>>> import numpy as np
>>> import numpy.linalg as la
>>> np.set_printoptions(precision=3, suppress=True, linewidth=120, sign=" ")
>>> def tidy(a):
...     return np.round(a, 3) + 0
... 
>>> feats = np.array([[2, -8, -3, -2], [-8, 2, -8, -3], [-3, -8, 2, -8], [-2, -3, -8, 2]])
>>> # symmetric
>>> O, r_ = la.qr(feats)
>>> print(O.shape, r_.shape)
(4, 4) (4, 4)
>>> print(tidy(r_))
[[-9.     0.222 -7.556 -4.444]
 [ 0.    11.872  1.489  5.811]
 [ 0.     0.    -9.039  4.894]
 [ 0.     0.     0.     1.879]]
>>> rng = np.random.default_rng(639390)
>>> labels = rng.permutation(4)
>>> print(labels)
[ 0  1  3  2]
>>> B = r_[labels][:, labels]
>>> print(tidy(np.sort(np.abs(la.eigvals(B)))))
[  1.879   9.      9.039  11.872]
>>> print(tidy(np.diag(B)))
[-9.    11.872  1.879 -9.039]
>>> print(tidy(la.det(B)), tidy(la.det(r_[labels])))
1815.0 -1815.0
>>> print(tidy(np.trace(B)))
-4.287
>>> print(tidy(B))
[[-9.     0.222 -4.444 -7.556]
 [ 0.    11.872  5.811  1.489]
 [ 0.     0.     1.879  0.   ]
 [ 0.     0.     4.894 -9.039]]
>>> x = np.array([0, 2, 1, -4])
>>> print(tidy((B * x).sum(axis=1)))
[ 26.222  23.599   1.879  41.048]
>>> print(tidy(B @ np.ones(4)))
[-20.778  19.172   1.879  -4.145]
>>> print(np.sign((B @ x).round(6)))
[ 1.  1.  1.  1.]
>>> W0 = np.load("out4.npy")
>>> print(W0)
[[-1.31   1.521 -2.375  2.862  1.255  4.269  6.228  0.401]
 [-0.816  1.231 -1.928  2.95   1.684  4.746  5.495  0.181]
 [-2.939 -0.426 -1.133  4.912  4.72   5.848  5.932  1.102]
 [ 1.873  2.905 -2.374 -0.328 -1.231 -1.034  2.166 -2.347]
 [ 0.764  0.211  2.786 -7.896 -7.194 -6.056 -7.051  0.451]
 [ 1.028  0.516  1.759 -5.131 -4.568 -4.16  -4.921  0.42 ]
 [ 0.378  3.945 -1.709 -2.653 -3.799  0.185  2.733  0.768]
 [-4.26  -3.099  3.764 -1.242 -0.085  1.759 -3.52   4.662]
 [-3.051 -0.859 -0.121  3.587  2.727  4.691  3.337  2.22 ]
 [-2.179 -1.715  1.787 -1.213 -1.291  0.745 -1.711  3.354]
 [ 1.27  -1.506 -0.404  3.37   3.032  0.044 -0.668 -1.887]
 [ 2.138 -0.611 -0.517  2.202  3.111 -0.798 -0.639 -2.601]
 [-0.857  4.221 -1.61  -4.133 -5.585  1.193  4.344  1.519]]
>>> U, sigma, Vt = la.svd(W0)
>>> print(tidy(sigma))
[ 24.851  14.444  12.274   1.217   1.085   0.939   0.757   0.18 ]
>>> B = U[:, :3] @ np.diag(sigma[:3]) @ Vt[:3]
>>> print(tidy(np.abs(W0 - B).max()))
0.591
>>> print(tidy(la.norm(W0 - B, 2)), tidy(sigma[3]))
1.217 1.217
>>> print(la.matrix_rank(B))
3
>>> print(tidy(la.norm(W0 - B) / la.norm(W0)))
0.065
>>> print(tidy(la.norm(W0, 2)))
24.851
>>> print(la.norm(W0, axis=1).argmax())
4
>>> B = np.c_[W0[:, :2] @ np.array([[-8, 4], [-5, -1]]), np.array([-1, 0, 1, 1, 0, 0, 0, -2, 0, 2, 2, 2, 2])]
>>> print(tidy(B))
[[  2.875  -6.761  -1.   ]
 [  0.373  -4.495   0.   ]
 [ 25.642 -11.33    1.   ]
 [-29.509   4.587   1.   ]
 [ -7.167   2.845   0.   ]
 [-10.804   3.596   0.   ]
 [-22.749  -2.433   0.   ]
 [ 49.575 -13.941  -2.   ]
 [ 28.703 -11.345   0.   ]
 [ 26.007  -7.001   2.   ]
 [ -2.63    6.586   2.   ]
 [-14.049   9.163   2.   ]
 [-14.249  -7.649   2.   ]]
>>> print(tidy(la.lstsq(W0, B[:, 0])[0]))
[-8. -5.  0.  0.  0.  0.  0.  0.]
>>> print(la.matrix_rank(np.c_[W0, B]))
9
>>> print(tidy(la.norm(la.qr(W0)[0].T @ B, axis=0) ** 2 / ((B ** 2).sum(axis=0) + 1e-12)))
[ 1.     1.     0.202]
>>> print(la.matrix_rank(B))
3
>>> print(tidy(la.norm(B - W0 @ la.lstsq(W0, B)[0], axis=0)))
[ 0.     0.     4.284]
>>> x = np.array([2, -1, 1, -2, -2, -2, 0, 1])
>>> print(la.norm(W0 @ x) <= la.norm(W0, 2) * la.norm(x) + 1e-9)
True
>>> np.zeros(13, 8)
Traceback (most recent call last):
  File "<python-input-42>", line 1, in <module>
    np.zeros(13, 8)
    ~~~~~~~~^^^^^^^
TypeError: Cannot interpret '8' as a data type
>>> print(tidy(la.norm(W0)))
31.321
>>> print(la.matrix_rank(W0))
8
>>> print(tidy(W0.mean(axis=0)))
[-0.612  0.487 -0.16  -0.209 -0.556  0.879  0.902  0.634]
>>> print(np.unravel_index(np.abs(W0).argmax(), W0.shape))
(np.int64(4), np.int64(3))
>>> F = np.load("arr.npy")
>>> print(F)
[[ 6 -3 -1 -6 -5  3 -1  2 -1]
 [-3  4  4  1 -1 -1  2  4  0]
 [-1  4  0  4 -3  2 -5  5 -2]
 [-6  1  4  6  5 -2  5 -3  1]
 [-5 -1 -3  5  6  0 -2  0 -3]
 [ 3 -1  2 -2  0  4 -3  1  3]
 [-1  2 -5  5 -2 -3  0  2  0]
 [ 2  4  5 -3  0  1  2  0  3]
 [-1  0 -2  1 -3  3  0  3 -2]]
>>> t3 = np.stack([W0, 5 * W0, W0[::-1]])
>>> print(t3.shape)
(3, 13, 8)
>>> print(tidy(la.norm(t3, axis=(1, 2))))
[  31.321  156.606   31.321]
>>> print(la.matrix_rank(t3))
[ 8  8  8]
>>> K = np.loadtxt("block18.csv", delimiter=",")
>>> print(K)
[[ 1.5   -1.7    1.2    1.5   -1.4    1.615 -0.4  ]
 [ 1.5   -0.8    1.9    2.2   -1.2    0.791  1.   ]
 [-0.2    0.1   -0.2    0.6    0.6   -0.12  -0.1  ]
 [-2.1   -2.1    0.9    0.7    0.5    2.073  0.7  ]
 [-0.3   -0.2   -0.4   -0.2    0.     0.231  0.7  ]
 [-2.4   -1.1    1.1    0.    -1.2    1.063 -0.7  ]
 [-1.1   -1.9    0.2   -2.     1.5    2.017  0.   ]
 [ 1.4    0.     0.8    1.5   -1.8    0.139 -0.7  ]
 [-0.8   -0.5   -0.6   -1.8    1.2    0.46   1.2  ]
 [-1.7    0.2   -0.1   -1.2   -1.3   -0.245 -0.8  ]
 [ 0.2    0.8   -0.3   -0.1    0.2   -0.864  0.7  ]
 [-0.3   -1.     0.6    0.5   -1.9    1.019  0.4  ]
 [ 1.2    0.3   -0.4    0.     0.3   -0.29  -0.5  ]
 [ 1.    -0.7    1.2    0.8   -0.2    0.689  0.1  ]
 [-1.1    0.9   -0.9    1.7   -0.3   -0.792 -0.3  ]
 [-0.3   -1.2    1.     1.1    0.1    1.335  1.1  ]
 [-1.4    1.4    0.3   -1.3   -1.1   -1.313  3.1  ]
 [-0.1   -0.4   -1.3    0.8    0.8    0.363  1.2  ]
 [ 0.6   -1.2    1.7   -1.1   -1.9    1.049 -0.9  ]
 [-0.3   -0.6    0.6    0.4    0.3    0.597 -0.1  ]
 [ 0.5    1.4   -0.5   -0.3    0.8   -1.455 -0.2  ]
 [-1.3   -0.2   -0.2    0.    -1.5    0.234 -1.   ]
 [ 0.9   -2.1   -0.2   -0.8    0.8    2.116  0.4  ]
 [ 2.3   -0.7    0.2    0.4    0.4    0.719  1.4  ]
 [ 0.6    0.8   -1.9   -2.3    0.9   -0.871  0.1  ]
 [-0.3    0.8    0.7   -0.1   -1.    -0.826  0.4  ]
 [-0.5    0.3    0.4    0.6    2.1   -0.115 -1.6  ]
 [ 0.3    0.    -0.7   -1.9    0.1   -0.038  1.4  ]
 [ 0.3    0.8   -0.3    0.9   -1.    -0.63  -1.2  ]
 [ 0.2    0.3   -0.7   -0.6   -1.2   -0.42  -2.4  ]
 [ 1.6    0.3    2.2    2.     0.5   -0.426 -0.9  ]]
>>> Ac = (K - K.mean(axis=0)) / K.std(axis=0)
>>> print(tidy(Ac.std(axis=0)))
[ 1.  1.  1.  1.  1.  1.  1.]
>>> coef = la.lstsq(np.delete(Ac, 3, axis=1), Ac[:, 3])[0]
>>> print(tidy(coef))
[ 0.266  3.489  0.491 -0.054  3.38  -0.139]
>>> mat = np.load("test4.npy")
>>> print(mat)
[[ 5. -1.  0.  0.  0.]
 [-1.  0. -1.  0.  0.]
 [ 0. -1.  4. -1.  0.]
 [ 0.  0. -1.  1. -1.]
 [ 0.  0.  0. -1.  2.]]
>>> U, sigma, Vt = la.svd(K)
>>> print(np.argmax(sigma[:-1] / (sigma[1:] + 1e-6)) + 1)
6
>>> print(tidy(sigma))
[ 8.808  7.631  6.309  5.556  4.984  3.31   0.301]
>>> B = U[:, :6] @ np.diag(sigma[:6]) @ Vt[:6]
>>> print(tidy(la.norm(K - B) / la.norm(K)))
0.019
>>> print(tidy(np.abs(K - B).max()))
0.083
>>> print(tidy(la.norm(K - B, 2)), tidy(sigma[6]))
0.301 0.301
>>> X = np.diag(np.array([3, 1, -1, -2, 3, -3, -3])) + -3 * np.eye(7, k=1) + -3 * np.eye(7, k=-1)
>>> print(X)
[[ 3. -3.  0.  0.  0.  0.  0.]
 [-3.  1. -3.  0.  0.  0.  0.]
 [ 0. -3. -1. -3.  0.  0.  0.]
 [ 0.  0. -3. -2. -3.  0.  0.]
 [ 0.  0.  0. -3.  3. -3.  0.]
 [ 0.  0.  0.  0. -3. -3. -3.]
 [ 0.  0.  0.  0.  0. -3. -3.]]
>>> # symmetric, so the eigenvalues are real
>>> x = np.array([3, 0, 2, 0, 1, 2, 0])
>>> print(X @ np.ones(7))
[ 0. -5. -7. -8. -3. -9. -6.]
>>> print(np.einsum("ij,j->i", X, x))
[  9. -15.  -2.  -9.  -3.  -9.  -6.]
>>> print((X @ x).argmax())
0
>>> print(X @ (2 * x))
[ 18. -30.  -4. -18.  -6. -18. -12.]
